$ python -q
>>> import numpy as np
>>> from numpy import linalg as LA
>>> np.set_printoptions(precision=3, suppress=True, linewidth=160)
>>> Y = np.array([[-2, -2, -2, -1, -1, 2],
...     [2, 0, 2, -2, -1, 0],
...     [-1, 1, 0, -1, -1, -2],
...     [1, 2, 0, 0, 1, -2],
...     [2, 1, 0, -2, 1, 2],
...     [0, 2, -1, -1, -1, -2]])
>>> data = np.triu(Y, 1)
>>> data
array([[ 0, -2, -2, -1, -1,  2],
       [ 0,  0,  2, -2, -1,  0],
       [ 0,  0,  0, -1, -1, -2],
       [ 0,  0,  0,  0,  1, -2],
       [ 0,  0,  0,  0,  0,  2],
       [ 0,  0,  0,  0,  0,  0]])
>>> rng = np.random.default_rng(9282)
>>> z = rng.permutation(6)
>>> print(z)
[4 2 5 0 3 1]
>>> Y = data[z][:, z]
>>> np.sort(np.abs(LA.eigvals(Y)))
array([0., 0., 0., 0., 0., 0.])
>>> [round(float(x), 3) for x in LA.svd(data, compute_uv=False)[:3]]
[4.454, 3.205, 2.635]
>>> print(LA.matrix_rank(data, rtol=0.1))
4
>>> np.argsort(-LA.norm(data, axis=0).round(6), kind="stable")[:3]
array([5, 2, 3])
>>> LA.cond(data) > 100
np.True_
>>> Uu, sigma, vt = LA.svd(data)
>>> V = vt[:(sigma > 1e-8).sum()]
>>> x = data[5] + -1 * data[4] + rng.integers(2) * np.eye(6)[3]
>>> x
array([ 0.,  0.,  0.,  1.,  0., -2.])
>>> round(LA.norm(x - V.T @ V @ x), 3)
np.float64(0.0)
>>> np.round(V.T @ V, 3) + 0
array([[0., 0., 0., 0., 0., 0.],
       [0., 1., 0., 0., 0., 0.],
       [0., 0., 1., 0., 0., 0.],
       [0., 0., 0., 1., 0., 0.],
       [0., 0., 0., 0., 1., 0.],
       [0., 0., 0., 0., 0., 1.]])
>>> np.allclose(V.T @ V @ x, x)
True
>>> J = np.load("layer10.npy")
>>> J
array([[-1,  2, -1,  5,  1,  1,  4,  1,  5,  5,  2],
       [ 4,  4, -5,  2, -4,  4,  5,  5,  1,  0, -5],
       [-2,  1, -3, -4,  0,  3,  3, -4,  5, -1,  5],
       [-1,  1, -3, -3, -1,  4, -3,  5,  3,  2,  3],
       [-4, -4,  0,  0,  4,  1,  2,  4,  1, -5,  2],
       [ 1, -2,  3,  1,  0, -5,  1, -1, -4,  2,  1],
       [-3, -1,  2,  0, -4,  3,  4,  1, -2, -5,  1]])
>>> print(J.shape)
(7, 11)
>>> print(J.sum(axis=0))
[-6  1 -7  1 -4 11 16 11  9 -2  9]
>>> print(J - J[0])
[[  0   0   0   0   0   0   0   0   0   0   0]
 [  5   2  -4  -3  -5   3   1   4  -4  -5  -7]
 [ -1  -1  -2  -9  -1   2  -1  -5   0  -6   3]
 [  0  -1  -2  -8  -2   3  -7   4  -2  -3   1]
 [ -3  -6   1  -5   3   0  -2   3  -4 -10   0]
 [  2  -4   4  -4  -1  -6  -3  -2  -9  -3  -1]
 [ -2  -3   3  -5  -5   2   0   0  -7 -10  -1]]
>>> np.unravel_index(np.abs(J).argmax(), J.shape)
(np.int64(0), np.int64(3))
>>> np.count_nonzero(J)
np.int64(71)
>>> J.sum(axis=1)
array([24, 11,  3,  7,  1, -3, -4])
>>> np.abs(J).max()
np.int64(5)
>>> round(float(LA.norm(J)), 3)
27.0
>>> LA.svd(J, compute_uv=False)
array([15.202, 13.066, 11.353,  9.181,  8.416,  5.436,  3.69 ])
>>> print(np.diff(J, axis=0))
[[ 5  2 -4 -3 -5  3  1  4 -4 -5 -7]
 [-6 -3  2 -6  4 -1 -2 -9  4 -1 10]
 [ 1  0  0  1 -1  1 -6  9 -2  3 -2]
 [-3 -5  3  3  5 -3  5 -1 -2 -7 -1]
 [ 5  2  3  1 -4 -6 -1 -5 -5  7 -1]
 [-4  1 -1 -1 -4  8  3  2  2 -7  0]]
>>> r0 = np.array([2, 0])
>>> np.correlate(J[1], J[3], "full")
array([ 12,  20,   5,  28, -15, -11,  48, -25,  49,  19,  27,  -7,   4, -59,  -8, -37,   2,  11,  14,  -5,   5])
>>> np.cross(J[1, :3], J[3, :3])
array([-7, 17,  8])
>>> np.convolve(J[1], r0)
array([  8,   8, -10,   4,  -8,   8,  10,  10,   2,   0, -10,   0])
>>> np.array([np.convolve(row, r0, "same") for row in J])
array([[ -2,   4,  -2,  10,   2,   2,   8,   2,  10,  10,   4],
       [  8,   8, -10,   4,  -8,   8,  10,  10,   2,   0, -10],
       [ -4,   2,  -6,  -8,   0,   6,   6,  -8,  10,  -2,  10],
       [ -2,   2,  -6,  -6,  -2,   8,  -6,  10,   6,   4,   6],
       [ -8,  -8,   0,   0,   8,   2,   4,   8,   2, -10,   4],
       [  2,  -4,   6,   2,   0, -10,   2,  -2,  -8,   4,   2],
       [ -6,  -2,   4,   0,  -8,   6,   8,   2,  -4, -10,   2]])
>>> Y = J / np.sqrt((J ** 2).mean(axis=1, keepdims=True))
>>> print(LA.matrix_rank(Y) == LA.matrix_rank(J))
True
>>> Y = J + rng.integers(-2, 3, (7, 5)) @ rng.integers(-2, 3, (5, 11))
>>> Y
array([[ -1,  16,  -7,   1,  -2,  -1,   9,   4,   9,   5,  -1],
       [  6,  16,  -9,  -8,  -7,   5,  10,   1,   3,  -3, -10],
       [ -2,   0,  -8, -13,  -2,  10,   4,   0,   7,  -2,  12],
       [ -6,  -1,  -9,  -6,  -5,   4,  -2,  14,   2,   0,  12],
       [ -8,  -6,   0,  -7,   4,   8,   2,   2,  -2,  -2,   3],
       [ -1,  -6,   3,  -3,  -2,  -5,   1,  -3,  -8,  -2,   3],
       [  0,  10,  -3,  -6,  -6,   4,   8,   2,   3,  -6,  -1]])
>>> Y - J
array([[  0,  14,  -6,  -4,  -3,  -2,   5,   3,   4,   0,  -3],
       [  2,  12,  -4, -10,  -3,   1,   5,  -4,   2,  -3,  -5],
       [  0,  -1,  -5,  -9,  -2,   7,   1,   4,   2,  -1,   7],
       [ -5,  -2,  -6,  -3,  -4,   0,   1,   9,  -1,  -2,   9],
       [ -4,  -2,   0,  -7,   0,   7,   0,  -2,  -3,   3,   1],
       [ -2,  -4,   0,  -4,  -2,   0,   0,  -2,  -4,  -4,   2],
       [  3,  11,  -5,  -6,  -2,   1,   4,   1,   5,  -1,  -2]])
>>> np.abs(Y - J).sum(axis=1)
array([44, 51, 39, 42, 29, 24, 41])
>>> r0 = np.array([-3, -3])
>>> np.cross(Y[5, :3], Y[0, :3])
array([ -6, -10, -22])
>>> np.correlate(Y[5], Y[0], "full")
array([   1,    1,  -42,  -40,  -19,  -73,  -21,  -64,  -38,  -69, -198,   20,  -94,   15,  -43,   35,   -1, -108,  -45,   50,   -3])
>>> K = np.load("mat.npy")
>>> K
array([[-5,  0, -5,  0],
       [-4,  0, -4,  0],
       [-5,  0, -5,  0],
       [-4,  0, -4,  0]])
>>> # columns 0 and 2 are equal
>>> LA.matrix_rank(K, rtol=0.1)
np.int64(1)
>>> print(LA.cond(K) > 100)
True
>>> print(round(LA.norm(K, 1), 3), np.round(LA.norm(K, np.inf), 3))
18.0 10.0
>>> np.round(LA.norm(K[2] - K[1]), 3)
np.float64(1.414)
>>> print(round(LA.norm(K, "nuc"), 3))
12.806
>>> LA.norm(K, axis=1)
array([7.071, 5.657, 7.071, 5.657])
>>> np.round(LA.norm(K[2], 1), 3), np.round(LA.norm(K[2], np.inf), 3)
(np.float64(10.0), np.float64(5.0))
>>> LA.norm(K, axis=1).argmax()
np.int64(0)
>>> r0, r1 = K[1], K[3]
>>> r0 @ r1
np.int64(32)
>>> r0 @ r0
np.int64(32)
>>> p = (r0 @ r1) / (r0 @ r0) * r0
>>> np.round(LA.norm(r0 + r1) ** 2 + LA.norm(r0 - r1) ** 2, 3)
np.float64(128.0)
>>> np.unique(K.round(6), axis=0).shape
(2, 4)
>>> LA.lstsq(K[:-1].T, K[-1])[2]
np.int32(1)
>>> K @ LA.pinv(K) @ K
array([[-5.,  0., -5.,  0.],
       [-4.,  0., -4.,  0.],
       [-5.,  0., -5.,  0.],
       [-4.,  0., -4.,  0.]])
>>> round(np.trace(LA.pinv(K) @ K), 3)
np.float64(1.0)
>>> print(np.allclose(K[:-1].T @ LA.lstsq(K[:-1].T, K[-1])[0], K[-1]))
True
>>> np.abs(np.diag(LA.qr(K)[1])) > 1e-9
array([ True, False, False, False])
>>> arr = np.array([[1, 2, 0, -2, 2, -2, 1, 2, 2, -1, -2],
...     [1, 0, -2, -1, 1, 0, 0, 2, 0, 1, 2],
...     [-1, -2, 0, 0, 2, 0, 0, 1, -1, 1, -2],
...     [1, -2, 2, 1, 1, 0, 0, -1, -2, 0, 0],
...     [0, -1, 1, 1, 0, -2, 0, -2, 2, 1, 0],
...     [2, -1, -2, 1, -2, -2, -1, -1, 1, 2, 0],
...     [2, -2, -1, -1, 2, 2, -2, 0, 1, 0, -2],
...     [2, -1, 1, 2, 0, 0, 1, -1, -2, 2, -1],
...     [1, 1, -1, -1, 0, 0, -2, -2, -2, 0, 1],
...     [-2, -1, -1, 2, 2, -1, 0, 1, 1, -1, 1],
...     [2, -1, -2, 0, 0, 1, -1, 1, 1, -2, 2]])
>>> arr
array([[ 1,  2,  0, -2,  2, -2,  1,  2,  2, -1, -2],
       [ 1,  0, -2, -1,  1,  0,  0,  2,  0,  1,  2],
       [-1, -2,  0,  0,  2,  0,  0,  1, -1,  1, -2],
       [ 1, -2,  2,  1,  1,  0,  0, -1, -2,  0,  0],
       [ 0, -1,  1,  1,  0, -2,  0, -2,  2,  1,  0],
       [ 2, -1, -2,  1, -2, -2, -1, -1,  1,  2,  0],
       [ 2, -2, -1, -1,  2,  2, -2,  0,  1,  0, -2],
       [ 2, -1,  1,  2,  0,  0,  1, -1, -2,  2, -1],
       [ 1,  1, -1, -1,  0,  0, -2, -2, -2,  0,  1],
       [-2, -1, -1,  2,  2, -1,  0,  1,  1, -1,  1],
       [ 2, -1, -2,  0,  0,  1, -1,  1,  1, -2,  2]])
>>> O, V = LA.qr(arr[:, :7])[0], LA.qr(arr[:, 7:])[0]
>>> sigma = LA.svd(O.T @ V, compute_uv=False)
>>> sigma
array([0.991, 0.819, 0.64 , 0.424])
